$ python -q
>>> import numpy as np
>>> np.set_printoptions(suppress=True, linewidth=120)
>>> def rnd(a):
...     return np.round(a, 1) + 0
... 
>>> K = np.load("x.npy")
>>> K
array([[0., 0., 0., 1., 2.],
       [0., 0., 0., 2., 0.],
       [0., 0., 0., 2., 0.],
       [1., 2., 2., 0., 0.],
       [2., 0., 0., 0., 0.]])
>>> # equal to its transpose
>>> left, sv, VT = np.linalg.svd(K, full_matrices=False)
>>> rnd(np.sqrt((sv ** 2).sum())), rnd(np.linalg.norm(K))
(np.float64(5.1), np.float64(5.1))
>>> rnd(sv / sv[0])
array([1. , 1. , 0.6, 0.6, 0. ])
>>> rnd(left.T @ left)
array([[1., 0., 0., 0., 0.],
       [0., 1., 0., 0., 0.],
       [0., 0., 1., 0., 0.],
       [0., 0., 0., 1., 0.],
       [0., 0., 0., 0., 1.]])
>>> left.shape, sv.shape, VT.shape
((5, 5), (5,), (5, 5))
>>> rnd(left.T @ K @ VT.T)
array([[3.1, 0. , 0. , 0. , 0. ],
       [0. , 3.1, 0. , 0. , 0. ],
       [0. , 0. , 1.8, 0. , 0. ],
       [0. , 0. , 0. , 1.8, 0. ],
       [0. , 0. , 0. , 0. , 0. ]])
>>> rng = np.random.default_rng(3659)
>>> z = rng.permutation(5)
>>> z
array([1, 2, 0, 4, 3])
>>> Y = K[z][:, z]
>>> rnd(np.sort(np.abs(np.linalg.eigvals(Y))))
array([0. , 1.8, 1.8, 3.1, 3.1])
>>> np.diag(Y)
array([0., 0., 0., 0., 0.])
>>> np.trace(Y)
np.float64(0.0)
>>> W0 = np.array([[0, 5, 3, 0, -10, -6],
...     [-1, 0, 3, 2, 0, -6],
...     [-2, 5, 5, 4, -10, -10],
...     [0, -10, -6, 0, 5, 3],
...     [2, 0, -6, -1, 0, 3],
...     [4, -10, -10, -2, 5, 5]])
>>> np.abs(W0).max()
np.int64(10)
>>> np.count_nonzero(W0)
np.int64(28)
>>> W0.sum(axis=1)
array([-8, -2, -8, -8, -2, -8])
>>> W0 - W0[0]
array([[  0,   0,   0,   0,   0,   0],
       [ -1,  -5,   0,   2,  10,   0],
       [ -2,   0,   2,   4,   0,  -4],
       [  0, -15,  -9,   0,  15,   9],
       [  2,  -5,  -9,  -1,  10,   9],
       [  4, -15, -13,  -2,  15,  11]])
>>> W0.shape
(6, 6)
>>> x = np.array([5, 0, 3, 5, 1, 4])
>>> rhs = W0 @ x
>>> beta, lr = np.zeros(6), 1 / np.linalg.norm(W0, 2) ** 2
>>> for i in range(15):
...     beta -= lr * W0.T @ (W0 @ beta - rhs)
...     if i % 5 == 0: print(i, round(np.linalg.norm(W0 @ beta - rhs), 1))
... 
0 22.0
5 13.3
10 9.1
>>> rnd(np.linalg.cond(W0))
np.float64(37.3)
>>> rnd(beta)
array([-0.1,  0.6,  0.5, -0.3,  1.6,  1.4])
>>> def softmax(z):
...     e = np.exp(z - z.max(axis=-1, keepdims=True))
...     return e / e.sum(axis=-1, keepdims=True)
... 
>>> rnd(softmax(W0[4] + 4))
array([0.2, 0. , 0. , 0. , 0. , 0.7])
>>> rnd(softmax(W0).sum(axis=1))
array([1., 1., 1., 1., 1., 1.])
>>> att = W0 @ W0.T / np.sqrt(6)
>>> rnd(softmax(att))
array([[0., 0., 1., 0., 0., 0.],
       [0., 0., 1., 0., 0., 0.],
       [0., 0., 1., 0., 0., 0.],
       [0., 0., 0., 0., 0., 1.],
       [0., 0., 0., 0., 0., 1.],
       [0., 0., 0., 0., 0., 1.]])
>>> Y = np.linalg.inv(W0)
>>> rnd(Y)
array([[-0.2, -0.2,  0.2, -0.5, -0.3,  0.5],
       [ 0. ,  0.1,  0. ,  0. ,  0.2, -0.1],
       [-0.1, -0.2,  0.1, -0.2, -0.3,  0.2],
       [-0.5, -0.3,  0.5, -0.2, -0.2,  0.2],
       [ 0. ,  0.2, -0.1,  0. ,  0.1,  0. ],
       [-0.2, -0.3,  0.2, -0.1, -0.2,  0.1]])
>>> rnd(np.linalg.det(W0) * np.linalg.det(Y))
np.float64(1.0)
>>> np.allclose(Y, W0.T)
False
>>> rnd(np.linalg.det(W0) * Y)
array([[ 2700.,  1800., -2700.,  5400.,  3600., -5400.],
       [  180., -1080.,   540.,   360., -2160.,  1080.],
       [  900.,  1800.,  -900.,  1800.,  3600., -1800.],
       [ 5400.,  3600., -5400.,  2700.,  1800., -2700.],
       [  360., -2160.,  1080.,   180., -1080.,   540.],
       [ 1800.,  3600., -1800.,   900.,  1800.,  -900.]])
>>> np.linalg.matrix_power(W0, 4)
array([[-17179,  17835,  35670,  16760, -17400, -34800],
       [ -7134,   7790,  14268,   6960,  -7600, -13920],
       [-17835,  17835,  36326,  17400, -17400, -35440],
       [ 16760, -17400, -34800, -17179,  17835,  35670],
       [  6960,  -7600, -13920,  -7134,   7790,  14268],
       [ 17400, -17400, -35440, -17835,  17835,  36326]])
>>> np.allclose(W0 @ W0.T, W0.T @ W0)
False
>>> np.trace(W0)
np.int64(10)
>>> rnd(np.sort(np.abs(np.linalg.eigvals(W0))))
array([ 2.,  2.,  5.,  6.,  6., 15.])
>>> np.allclose(W0, W0.T)
False
>>> feats = np.array([[0.4, -0.6, 1.0, -0.4],
...     [-1.0, -1.1, 12.0, 1.3],
...     [0.0, 0.1, -3.0, 0.4],
...     [-0.9, -2.4, -5.0, 0.6],
...     [0.6, -0.1, -4.0, 1.3]])
>>> z = rng.permutation(4)
>>> Y = feats[:, z] * rng.choice([-1, 1], 4)
>>> Y
array([[ -0.6,  -1. ,   0.4,  -0.4],
       [ -1.1, -12. ,  -1. ,   1.3],
       [  0.1,   3. ,   0. ,   0.4],
       [ -2.4,   5. ,  -0.9,   0.6],
       [ -0.1,   4. ,   0.6,   1.3]])
>>> left, _, VT = np.linalg.svd(feats.T @ Y)
>>> rnd(left @ VT)
array([[ 0.,  0.,  1.,  0.],
       [ 1.,  0.,  0.,  0.],
       [ 0., -1.,  0.,  0.],
       [ 0.,  0.,  0.,  1.]])
>>> left, sv, VT = np.linalg.svd(feats, full_matrices=False)
>>> left.shape, sv.shape, VT.shape
((5, 4), (4,), (4, 4))
>>> rnd(left.T @ left)
array([[1., 0., 0., 0.],
       [0., 1., 0., 0.],
       [0., 0., 1., 0.],
       [0., 0., 0., 1.]])
>>> rnd(sv / sv[0])
array([1. , 0.2, 0.1, 0.1])
>>> rnd(left.T @ feats @ VT.T)
array([[14. ,  0. ,  0. ,  0. ],
       [ 0. ,  3.1,  0. ,  0. ],
       [ 0. ,  0. ,  1.6,  0. ],
       [ 0. ,  0. ,  0. ,  0.8]])
>>> rnd(VT @ VT.T)
array([[1., 0., 0., 0.],
       [0., 1., 0., 0.],
       [0., 0., 1., 0.],
       [0., 0., 0., 1.]])
>>> rnd(sv)
array([14. ,  3.1,  1.6,  0.8])
>>> rnd(softmax(feats[3]))
array([0.2, 0. , 0. , 0.8])
>>> rnd(softmax(10 * feats[3]))
array([0., 0., 0., 1.])
>>> att = feats @ feats.T / np.sqrt(4)
>>> softmax(att).round(6).argmax(axis=1)
array([1, 1, 3, 3, 3])
>>> Y = np.c_[feats[:, :3] @ np.array([[-1, -3, 2], [-3, -4, -4], [5, -2, -2]]), np.array([2, 5, 4, 4, 5])]
>>> rnd(Y)
array([[  6.4,  -0.8,   1.2,   2. ],
       [ 64.3, -16.6, -21.6,   5. ],
       [-15.3,   5.6,   5.6,   4. ],
       [-16.9,  22.3,  17.8,   4. ],
       [-20.3,   6.6,   9.6,   5. ]])
>>> np.linalg.matrix_rank(Y)
np.int64(4)
>>> rnd(np.linalg.lstsq(feats, Y[:, 0])[0])
array([-1., -3.,  5.,  0.])
>>> r = np.linalg.matrix_rank(K)
>>> r
np.int64(4)
>>> ns = np.linalg.svd(K)[2][r:].T
>>> rnd(ns[:, 0] / ns[np.abs(ns[:, 0]).round(6).argmax(), 0])
array([ 0.,  1., -1.,  0.,  0.])
>>> rnd(ns @ ns.T)
array([[ 0. ,  0. ,  0. ,  0. ,  0. ],
       [ 0. ,  0.5, -0.5,  0. ,  0. ],
       [ 0. , -0.5,  0.5,  0. ,  0. ],
       [ 0. ,  0. ,  0. ,  0. ,  0. ],
       [ 0. ,  0. ,  0. ,  0. ,  0. ]])
>>> [int(np.linalg.matrix_rank(K[:, :j + 1])) for j in range(5)]
[1, 2, 2, 3, 4]
>>> data, _ = np.linalg.qr(np.array([[-1.0, 1.0, 0.3, -0.1, -1.6],
...     [-0.1, -0.1, 1.0, -0.9, -1.5],
...     [0.5, -0.1, -0.3, 0.5, -0.8],
...     [0.6, -1.6, -0.2, 1.0, 0.2],
...     [0.0, 0.0, 0.3, 1.5, -0.3]]))
>>> rnd(data)
array([[-0.8, -0.2,  0.2, -0.2, -0.5],
       [-0.1, -0.2, -0.9,  0.2, -0.2],
       [ 0.4,  0.5,  0. , -0.2, -0.7],
       [ 0.5, -0.8,  0.2, -0.1, -0.3],
       [ 0. ,  0. , -0.3, -0.9,  0.3]])
>>> # columns are unit length and at right angles
>>> rnd(np.kron(np.eye(2, dtype=int), data))
array([[-0.8, -0.2,  0.2, -0.2, -0.5,  0. ,  0. ,  0. ,  0. ,  0. ],
       [-0.1, -0.2, -0.9,  0.2, -0.2,  0. ,  0. ,  0. ,  0. ,  0. ],
       [ 0.4,  0.5,  0. , -0.2, -0.7,  0. ,  0. ,  0. ,  0. ,  0. ],
       [ 0.5, -0.8,  0.2, -0.1, -0.3,  0. ,  0. ,  0. ,  0. ,  0. ],
       [ 0. ,  0. , -0.3, -0.9,  0.3,  0. ,  0. ,  0. ,  0. ,  0. ],
       [ 0. ,  0. ,  0. ,  0. ,  0. , -0.8, -0.2,  0.2, -0.2, -0.5],
       [ 0. ,  0. ,  0. ,  0. ,  0. , -0.1, -0.2, -0.9,  0.2, -0.2],
       [ 0. ,  0. ,  0. ,  0. ,  0. ,  0.4,  0.5,  0. , -0.2, -0.7],
       [ 0. ,  0. ,  0. ,  0. ,  0. ,  0.5, -0.8,  0.2, -0.1, -0.3],
       [ 0. ,  0. ,  0. ,  0. ,  0. ,  0. ,  0. , -0.3, -0.9,  0.3]])
>>> rnd(np.einsum("ij,ji->", data, data))
np.float64(0.3)
>>> rnd(np.linalg.det(data[::-1]))
np.float64(1.0)
>>> rnd(np.einsum("ii->", data))
np.float64(-0.9)
>>> rnd(np.linalg.det(2 * data)), rnd(np.linalg.det(data))
(np.float64(32.0), np.float64(1.0))
>>> rnd(np.poly(data))
array([ 1. ,  0.9,  0.3, -0.3, -0.9, -1. ])
>>> w1 = np.array([[1, 7], [0, 7], [3, 9], [9, 0], [1, 4]])
>>> beta = np.array([-3, -3])
>>> H = np.maximum(data @ w1 + beta, 0)
>>> np.linalg.matrix_rank(H)
np.int64(0)
>>> (H > 0).astype(int)
array([[0, 0],
       [0, 0],
       [0, 0],
       [0, 0],
       [0, 0]])
>>> Z = np.array([[1, -2], [2, -3]])
>>> w1 @ Z
array([[ 15, -23],
       [ 14, -21],
       [ 21, -33],
       [  9, -18],
       [  9, -14]])
>>> left, sv, VT = np.linalg.svd(data, full_matrices=False)
>>> (sv > 1e-8).sum()
np.int64(5)
>>> rnd(VT @ VT.T)
array([[1., 0., 0., 0., 0.],
       [0., 1., 0., 0., 0.],
       [0., 0., 1., 0., 0.],
       [0., 0., 0., 1., 0.],
       [0., 0., 0., 0., 1.]])
>>> rnd(sv)
array([1., 1., 1., 1., 1.])
>>> rnd(sv / sv[0])
array([1., 1., 1., 1., 1.])
>>> Q, evecs = np.linalg.qr(data[:, :4])[0], np.linalg.qr(data[:, 4:])[0]
>>> sv = np.linalg.svd(Q.T @ evecs, compute_uv=False)
>>> rnd(np.linalg.norm(Q @ Q.T - evecs @ evecs.T, 2))
np.float64(1.0)
>>> rnd(np.degrees(np.arccos(sv.clip(0, 1))))
array([90.])
>>> E = np.load("out8.npy")
>>> E
array([[0, 0, 2],
       [0, 0, 5],
       [0, 0, 0]])
>>> # column 1 repeats column 0
>>> E.T @ E
array([[ 0,  0,  0],
       [ 0,  0,  0],
       [ 0,  0, 29]])
>>> rnd(np.linalg.pinv(E))
array([[0. , 0. , 0. ],
       [0. , 0. , 0. ],
       [0.1, 0.2, 0. ]])
>>> rnd(np.linalg.norm(E, axis=0))
array([0. , 0. , 5.4])
>>> rnd(np.linalg.svd(E, compute_uv=False))
array([5.4, 0. , 0. ])
>>> E[:, 2] @ E[:, 0]
np.int64(0)
>>> np.trace(E)
np.int64(0)
>>> E @ E
array([[0, 0, 0],
       [0, 0, 0],
       [0, 0, 0]])
>>> rnd(np.sort(np.abs(np.linalg.eigvals(E))))
array([0., 0., 0.])
>>> np.allclose(E, E.T)
False
>>> z = rng.permutation(3)
>>> z
array([0, 2, 1])
>>> Y = E[z][:, z]
>>> rnd(np.linalg.det(Y)), rnd(np.linalg.det(E[z]))
(np.float64(0.0), np.float64(0.0))
>>> np.trace(Y)
np.int64(0)
>>> rnd(np.sort(np.abs(np.linalg.eigvals(Y))))
array([0., 0., 0.])
>>> np.allclose(Y, E)
False
>>> r = np.linalg.matrix_rank(E)
>>> r
np.int64(1)
>>> ns = np.linalg.svd(E)[2][r:].T
>>> [int(np.linalg.matrix_rank(E[:i])) for i in range(1, len(E) + 1)]
[1, 1, 1]
>>> [int(np.linalg.matrix_rank(E[:, :j + 1])) for j in range(3)]
[0, 0, 1]
>>> np.linalg.matrix_rank(E.T @ E), np.linalg.matrix_rank(E @ E.T)
(np.int64(1), np.int64(1))
>>> E @ ns
array([[0., 0.],
       [0., 0.],
       [0., 0.]])
>>> rnd(np.linalg.eigvals(E))
array([0., 0., 0.])
>>> np.kron(np.eye(2, dtype=int), E)
array([[0, 0, 2, 0, 0, 0],
       [0, 0, 5, 0, 0, 0],
       [0, 0, 0, 0, 0, 0],
       [0, 0, 0, 0, 0, 2],
       [0, 0, 0, 0, 0, 5],
       [0, 0, 0, 0, 0, 0]])
>>> np.poly(E)
array([1., 0., 0., 0.])
>>> rnd(np.linalg.det(E.T))
np.float64(0.0)
>>> rnd(np.linalg.det(E[::-1]))
np.float64(0.0)
>>> rnd(np.linalg.eigvals(E).sum().real)
np.float64(0.0)
>>> arr = np.load("data.npy")
>>> arr
array([[ 0,  2, -1,  0],
       [ 0,  0,  2,  1],
       [ 0,  0,  0,  1],
       [ 0,  0,  0,  0]])
>>> # triangular: eigenvalues sit on the diagonal
>>> left, sv, VT = np.linalg.svd(arr)
>>> rnd(sv)
array([2.7, 1.8, 0.8, 0. ])
>>> np.argmax(sv[:-1] / (sv[1:] + 1e-6)) + 1
np.int64(3)
>>> Y = left[:, :3] @ np.diag(sv[:3]) @ VT[:3]
>>> rnd(np.linalg.norm(arr - Y) / np.linalg.norm(arr))
np.float64(0.0)
>>> rnd(np.linalg.norm(arr - Y, 2)), sv[3]
(np.float64(0.0), np.float64(0.0))
